>>> import numpy as np
>>> import numpy.linalg as la
>>> np.set_printoptions(precision=1, suppress=True, linewidth=200)
>>> data = np.load("m.npy")
>>> data
array([[-1.9,  1. , -2. , -2. ],
       [-2. , -1.9, -1. , -1. ],
       [-1. ,  1. , -1.9,  1. ],
       [-2. ,  1. , -2. , -1.9]])
>>> Y = la.inv(data)
>>> round(float(la.slogdet(data)[0]), 1)
-1.0
>>> np.allclose(Y, data.T)
False
>>> O, vecs = la.qr(data[:, :1])[0], la.qr(data[:, 1:])[0]
>>> sig = la.svd(O.T @ vecs, compute_uv=False)
>>> np.degrees(np.arccos(sig.clip(0, 1)))
array([1.5])
>>> round(float(la.norm(O @ O.T - vecs @ vecs.T, 2)), 1)
1.0
>>> [round(float(x), 1) for x in la.svd(data, compute_uv=False)[:3]]
[5.5, 2.7, 1.9]
>>> la.cond(data) > 100
np.False_
>>> round(np.log10(la.cond(data)))
2
>>> W1 = np.array([[-2, 2, -3, 0], [-3, -1, 3, 2], [1, 3, -2, -1], [1, -2, 3, 1]])
>>> b = np.array([7, 6, 5, 0])
>>> hid = np.maximum(data @ W1 + b, 0)
>>> (hid > 0).astype(int)
array([[1, 0, 1, 1],
       [1, 1, 1, 0],
       [1, 0, 1, 1],
       [1, 0, 1, 1]])
>>> hid
array([[ 3.8,  0. , 11.7,  2. ],
       [14.7,  2.9,  4.3,  0. ],
       [ 5.1,  0. , 17.8,  4.9],
       [ 4.1,  0. , 12.3,  2.1]])
>>> Z = np.array([[2, 3, 3], [3, 0, -1], [-3, 3, 3], [-3, -3, 2]])
>>> (hid @ Z).round(6).argmax(axis=1)
array([2, 1, 2, 2])
>>> hid @ Z
array([[-33.5,  40.5,  50.5],
       [ 25.2,  57. ,  54.1],
       [-57.9,  54. ,  78.5],
       [-35. ,  42.9,  53.4]])
>>> left, sig, Vh = la.svd(data)
>>> sig
array([5.5, 2.7, 1.9, 0.1])
>>> Y = left[:, :3] @ np.diag(sig[:3]) @ Vh[:3]
>>> Y
array([[-1.9,  1. , -2. , -2. ],
       [-2. , -1.9, -1. , -1. ],
       [-1. ,  1. , -1.9,  1. ],
       [-2. ,  1. , -2. , -1.9]])
>>> F = np.load("run9.npy")
>>> F
array([[ 20,  -1,   0,  -1,  -3,   3,  -2],
       [  2,  -8,  -3,   1,  -3,  -1,  -2],
       [ -3,   2, -27,  -1,   3,   1,   0],
       [  1,   0,  -2,  32,   0,   3,   0],
       [  0,  -1,   3,   2,  23,   2,   0],
       [  2,   3,   2,   0,   0,  -7,  -1],
       [ -2,  -1,  -1,   0,  -3,   1,   0]])
>>> np.round(np.abs(la.svd(F)[2][-1]), 1) + 0
array([0.1, 0.2, 0. , 0. , 0. , 0.2, 1. ])
>>> np.argsort(-la.norm(F, axis=0).round(6), kind="stable")[:3]
array([3, 2, 4])
>>> la.cond(F) > 100
np.True_
>>> la.matrix_rank(F, rtol=0.1)
np.int64(6)
>>> left, sig, Vh = la.svd(F)
>>> sig
array([32.4, 27.8, 24.3, 19.8,  9.1,  7.1,  0.2])
>>> Y = left[:, :6] @ np.diag(sig[:6]) @ Vh[:6]
>>> Y.round(1) + 0
array([[ 20. ,  -1. ,   0. ,  -1. ,  -3. ,   3. ,  -2. ],
       [  2. ,  -8. ,  -3. ,   1. ,  -3. ,  -1. ,  -2. ],
       [ -3. ,   2. , -27. ,  -1. ,   3. ,   1. ,   0. ],
       [  1. ,   0. ,  -2. ,  32. ,   0. ,   3. ,   0. ],
       [  0. ,  -1. ,   3. ,   2. ,  23. ,   2. ,   0. ],
       [  2. ,   3. ,   2. ,   0. ,   0. ,  -7. ,  -1. ],
       [ -2. ,  -1. ,  -1. ,   0. ,  -3. ,   1. ,   0.2]])
>>> np.round(la.norm(F - Y, 2), 1), round(float(sig[6]), 1)
(np.float64(0.2), 0.2)
>>> round(la.norm(F - Y) / la.norm(F), 1)
np.float64(0.0)
>>> O, vecs = la.qr(F[:, :4])[0], la.qr(F[:, 4:])[0]
>>> sig = la.svd(O.T @ vecs, compute_uv=False)
>>> round(float(la.norm(O @ O.T - vecs @ vecs.T, 2)), 1)
1.0
>>> Y = la.inv(F)
>>> np.round(la.cond(F), 1)
np.float64(134.8)
>>> (np.abs(Y) > 1e-9).astype(int)
array([[1, 1, 1, 1, 1, 1, 1],
       [1, 1, 1, 1, 1, 1, 1],
       [1, 1, 1, 1, 1, 1, 1],
       [1, 1, 1, 1, 1, 1, 1],
       [1, 1, 1, 1, 1, 1, 1],
       [1, 1, 1, 1, 1, 1, 1],
       [1, 1, 1, 1, 1, 1, 1]])
>>> round(float(la.slogdet(F)[0]), 1)
1.0
>>> np.round(F @ Y, 1) + 0
array([[1., 0., 0., 0., 0., 0., 0.],
       [0., 1., 0., 0., 0., 0., 0.],
       [0., 0., 1., 0., 0., 0., 0.],
       [0., 0., 0., 1., 0., 0., 0.],
       [0., 0., 0., 0., 1., 0., 0.],
       [0., 0., 0., 0., 0., 1., 0.],
       [0., 0., 0., 0., 0., 0., 1.]])
>>> M = np.loadtxt("out14.csv", delimiter=",")
>>> M
array([[ -5.,  -5., -10.,  15., -15.,  10.,  15.,  -5.,  15.],
       [ -1.,  -1.,  -2.,   3.,  -3.,   2.,   3.,  -1.,   3.],
       [ -5.,  -5., -10.,  15., -15.,  10.,  15.,  -5.,  15.],
       [  1.,   1.,   2.,  -3.,   3.,  -2.,  -3.,   1.,  -3.],
       [  2.,   2.,   4.,  -6.,   6.,  -4.,  -6.,   2.,  -6.],
       [  0.,   0.,   0.,   0.,   0.,   0.,   0.,   0.,   0.],
       [ -1.,  -1.,  -2.,   3.,  -3.,   2.,   3.,  -1.,   3.],
       [  3.,   3.,   6.,  -9.,   9.,  -6.,  -9.,   3.,  -9.],
       [  0.,   0.,   0.,   0.,   0.,   0.,   0.,   0.,   0.]])
>>> la.cond(M) > 100
np.True_
>>> [round(float(x), 1) for x in la.svd(M, compute_uv=False)[:3]]
[55.7, 0.0, 0.0]
>>> x0 = np.array([-2, -4, 4, -4, 5, 3, 1, 5, 5])
>>> a = np.maximum(M @ x0, 0)
>>> M.T @ a
array([ 140.,  140.,  280., -420.,  420., -280., -420.,  140., -420.])
>>> np.maximum(M @ (3 * x0), 0)
array([ 0.,  0.,  0., 30., 60.,  0.,  0., 90.,  0.])
>>> np.abs(np.diag(la.qr(M)[1])) > 1e-9
array([ True, False, False, False, False, False, False, False, False])
>>> la.lstsq(M[:-1].T, M[-1])[2]
np.int32(1)
>>> def softmax(z):
...     e = np.exp(z - z.max(axis=-1, keepdims=True))
...     return e / e.sum(axis=-1, keepdims=True)
... 
>>> np.round(softmax(10 * M[6]), 1) + 0
array([0. , 0. , 0. , 0.3, 0. , 0. , 0.3, 0. , 0.3])
>>> softmax(M).sum(axis=1)
array([1., 1., 1., 1., 1., 1., 1., 1., 1.])
>>> att = M @ M.T / np.sqrt(9)
>>> softmax(att)[6] @ M
array([ -5.,  -5., -10.,  15., -15.,  10.,  15.,  -5.,  15.])
>>> np.round(softmax(att + np.triu(np.full(att.shape, -np.inf), 1)), 1) + 0
array([[1. , 0. , 0. , 0. , 0. , 0. , 0. , 0. , 0. ],
       [1. , 0. , 0. , 0. , 0. , 0. , 0. , 0. , 0. ],
       [0.5, 0. , 0.5, 0. , 0. , 0. , 0. , 0. , 0. ],
       [0. , 0. , 0. , 1. , 0. , 0. , 0. , 0. , 0. ],
       [0. , 0. , 0. , 0. , 1. , 0. , 0. , 0. , 0. ],
       [0.2, 0.2, 0.2, 0.2, 0.2, 0.2, 0. , 0. , 0. ],
       [0.5, 0. , 0.5, 0. , 0. , 0. , 0. , 0. , 0. ],
       [0. , 0. , 0. , 0. , 0. , 0. , 0. , 1. , 0. ],
       [0.1, 0.1, 0.1, 0.1, 0.1, 0.1, 0.1, 0.1, 0.1]])
>>> left, sig, Vh = la.svd(M)
>>> vecs = Vh[:(sig > 1e-8).sum()]
>>> rng = np.random.default_rng(46256)
>>> x0 = M[6] + 2 * M[1] + rng.integers(2) * np.eye(9)[3]
>>> x0
array([-3., -3., -6.,  9., -9.,  6.,  9., -3.,  9.])
>>> np.round(np.diag(vecs.T @ vecs), 1) + 0
array([0. , 0. , 0.1, 0.2, 0.2, 0.1, 0.2, 0. , 0.2])
>>> np.round(vecs.T @ vecs, 1) + 0
array([[ 0. ,  0. ,  0. , -0.1,  0.1,  0. , -0.1,  0. , -0.1],
       [ 0. ,  0. ,  0. , -0.1,  0.1,  0. , -0.1,  0. , -0.1],
       [ 0. ,  0. ,  0.1, -0.1,  0.1, -0.1, -0.1,  0. , -0.1],
       [-0.1, -0.1, -0.1,  0.2, -0.2,  0.1,  0.2, -0.1,  0.2],
       [ 0.1,  0.1,  0.1, -0.2,  0.2, -0.1, -0.2,  0.1, -0.2],
       [ 0. ,  0. , -0.1,  0.1, -0.1,  0.1,  0.1,  0. ,  0.1],
       [-0.1, -0.1, -0.1,  0.2, -0.2,  0.1,  0.2, -0.1,  0.2],
       [ 0. ,  0. ,  0. , -0.1,  0.1,  0. , -0.1,  0. , -0.1],
       [-0.1, -0.1, -0.1,  0.2, -0.2,  0.1,  0.2, -0.1,  0.2]])
>>> round(float(la.norm(x0 - vecs.T @ vecs @ x0)), 1)
0.0
